>>> import numpy as np
>>> np.set_printoptions(precision=2, suppress=True, linewidth=160)
>>> def rd(a):
...     return np.round(a, 2) + 0
... 
>>> M = np.loadtxt("out10.csv", delimiter=",")
>>> rd(M)
array([[0.3 , 0.2 , 0.1 , 0.  , 0.2 , 0.1 , 0.1 ],
       [0.17, 0.25, 0.17, 0.17, 0.17, 0.  , 0.08],
       [0.  , 0.25, 0.12, 0.12, 0.25, 0.25, 0.  ],
       [0.  , 0.14, 0.29, 0.14, 0.  , 0.29, 0.14],
       [0.09, 0.18, 0.  , 0.18, 0.27, 0.09, 0.18],
       [0.15, 0.15, 0.15, 0.15, 0.15, 0.15, 0.08],
       [0.22, 0.11, 0.  , 0.22, 0.11, 0.11, 0.22]])
>>> # rows sum to 1
>>> theta = np.radians(135)
>>> R = np.eye(7)
>>> R[1, 1] = R[5, 5] = np.cos(theta)
>>> R[1, 5], R[5, 1] = -np.sin(theta), np.sin(theta)
>>> rd(R)
array([[ 1.  ,  0.  ,  0.  ,  0.  ,  0.  ,  0.  ,  0.  ],
       [ 0.  , -0.71,  0.  ,  0.  ,  0.  , -0.71,  0.  ],
       [ 0.  ,  0.  ,  1.  ,  0.  ,  0.  ,  0.  ,  0.  ],
       [ 0.  ,  0.  ,  0.  ,  1.  ,  0.  ,  0.  ,  0.  ],
       [ 0.  ,  0.  ,  0.  ,  0.  ,  1.  ,  0.  ,  0.  ],
       [ 0.  ,  0.71,  0.  ,  0.  ,  0.  , -0.71,  0.  ],
       [ 0.  ,  0.  ,  0.  ,  0.  ,  0.  ,  0.  ,  1.  ]])
>>> B = M @ R.T
>>> rd(B)
array([[ 0.3 , -0.21,  0.1 ,  0.  ,  0.2 ,  0.07,  0.1 ],
       [ 0.17, -0.18,  0.17,  0.17,  0.17,  0.18,  0.08],
       [ 0.  , -0.35,  0.12,  0.12,  0.25,  0.  ,  0.  ],
       [ 0.  , -0.3 ,  0.29,  0.14,  0.  , -0.1 ,  0.14],
       [ 0.09, -0.19,  0.  ,  0.18,  0.27,  0.06,  0.18],
       [ 0.15, -0.22,  0.15,  0.15,  0.15,  0.  ,  0.08],
       [ 0.22, -0.16,  0.  ,  0.22,  0.11,  0.  ,  0.22]])
>>> rd(np.linalg.svd(M, compute_uv=False)), rd(np.linalg.svd(B, compute_uv=False))
(array([1.01, 0.39, 0.27, 0.24, 0.17, 0.08, 0.04]), array([1.01, 0.39, 0.27, 0.24, 0.17, 0.08, 0.04]))
>>> x0 = np.array([2, 2, 2, 0, -1, -2, 0])
>>> rd(M * x0)
array([[ 0.6 ,  0.4 ,  0.2 ,  0.  , -0.2 , -0.2 ,  0.  ],
       [ 0.33,  0.5 ,  0.33,  0.  , -0.17,  0.  ,  0.  ],
       [ 0.  ,  0.5 ,  0.25,  0.  , -0.25, -0.5 ,  0.  ],
       [ 0.  ,  0.29,  0.57,  0.  ,  0.  , -0.57,  0.  ],
       [ 0.18,  0.36,  0.  ,  0.  , -0.27, -0.18,  0.  ],
       [ 0.31,  0.31,  0.31,  0.  , -0.15, -0.31,  0.  ],
       [ 0.44,  0.22,  0.  ,  0.  , -0.11, -0.22,  0.  ]])
>>> data = np.loadtxt("sample3.csv", delimiter=",")
>>> data
array([[ 2.02,  0.  , -1.  ,  1.  ,  2.  ,  2.  ,  0.  , -2.  , -1.  ,  1.  ,  1.  ,  1.  , -1.  ],
       [-2.  , -0.98, -2.  ,  1.  , -1.  , -1.  ,  0.  ,  1.  , -1.  ,  1.  , -1.  ,  0.  ,  1.  ],
       [-1.  , -1.  , -1.98,  2.  , -2.  , -1.  ,  1.  ,  0.  ,  0.  ,  1.  ,  1.  ,  0.  ,  0.  ],
       [ 1.  ,  1.  ,  1.  ,  1.02,  0.  ,  0.  , -1.  , -1.  , -1.  ,  1.  ,  0.  , -2.  ,  0.  ],
       [ 1.  ,  1.  , -2.  ,  2.  , -0.98,  2.  ,  0.  ,  2.  , -1.  , -1.  ,  1.  ,  0.  ,  0.  ],
       [-1.  , -1.  , -1.  , -2.  , -1.  ,  0.02,  0.  ,  1.  , -2.  ,  2.  , -2.  , -1.  ,  1.  ],
       [ 2.  ,  0.  , -2.  , -1.  ,  2.  ,  0.  , -1.98,  1.  ,  2.  ,  0.  , -2.  ,  1.  ,  1.  ],
       [ 1.  ,  2.  , -2.  , -1.  ,  1.  ,  1.  , -1.  , -0.98,  2.  ,  2.  ,  0.  ,  2.  , -2.  ],
       [-2.  , -2.  , -2.  ,  1.  ,  0.  ,  1.  ,  1.  , -1.  ,  2.02,  2.  , -1.  ,  0.  , -1.  ],
       [ 1.  , -1.  , -1.  , -2.  ,  2.  , -2.  , -2.  ,  0.  ,  2.  ,  0.02, -2.  ,  0.  , -1.  ],
       [ 2.  ,  2.  , -1.  , -1.  , -1.  , -2.  , -2.  ,  1.  ,  0.  ,  2.  ,  2.02, -1.  , -1.  ],
       [-2.  , -2.  ,  2.  , -2.  ,  0.  ,  2.  ,  0.  , -2.  , -1.  ,  1.  ,  2.  ,  0.02,  0.  ],
       [ 2.  ,  0.  , -1.  ,  1.  ,  2.  ,  2.  ,  0.  , -2.  , -1.  ,  1.  ,  1.  ,  1.  , -0.98]])
>>> W1 = np.array([[-2, 1, 1],
...     [1, 1, -2],
...     [2, -2, -1],
...     [1, -3, -3],
...     [-3, 1, 2],
...     [-3, -1, -1],
...     [1, 0, 2],
...     [2, -1, -1],
...     [-3, -2, 3],
...     [-3, 2, -3],
...     [2, 0, -1],
...     [3, 0, 0],
...     [-2, 3, -2]])
>>> coef = np.array([3, -3, 1])
>>> hid = np.maximum(data @ W1 + coef, 0)
>>> np.linalg.matrix_rank(hid)
np.int64(3)
>>> (hid > 0).astype(int)
array([[0, 1, 1],
       [1, 1, 0],
       [1, 0, 0],
       [0, 0, 0],
       [1, 0, 0],
       [0, 1, 0],
       [0, 1, 1],
       [0, 1, 1],
       [0, 0, 1],
       [0, 1, 1],
       [1, 1, 0],
       [1, 0, 0],
       [0, 1, 0]])
>>> rd((hid > 0).mean(axis=0))
array([0.38, 0.62, 0.38])
>>> C = np.array([[1, -2], [3, 1], [3, -3]])
>>> (hid @ C).round(6).argmax(axis=1)
array([0, 0, 0, 0, 0, 0, 0, 0, 0, 0, 0, 0, 0])
>>> W1 @ C
array([[  4,   2],
       [ -2,   5],
       [ -7,  -3],
       [-17,   4],
       [  6,   1],
       [ -9,   8],
       [  7,  -8],
       [ -4,  -2],
       [  0,  -5],
       [ -6,  17],
       [ -1,  -1],
       [  3,  -6],
       [  1,  13]])
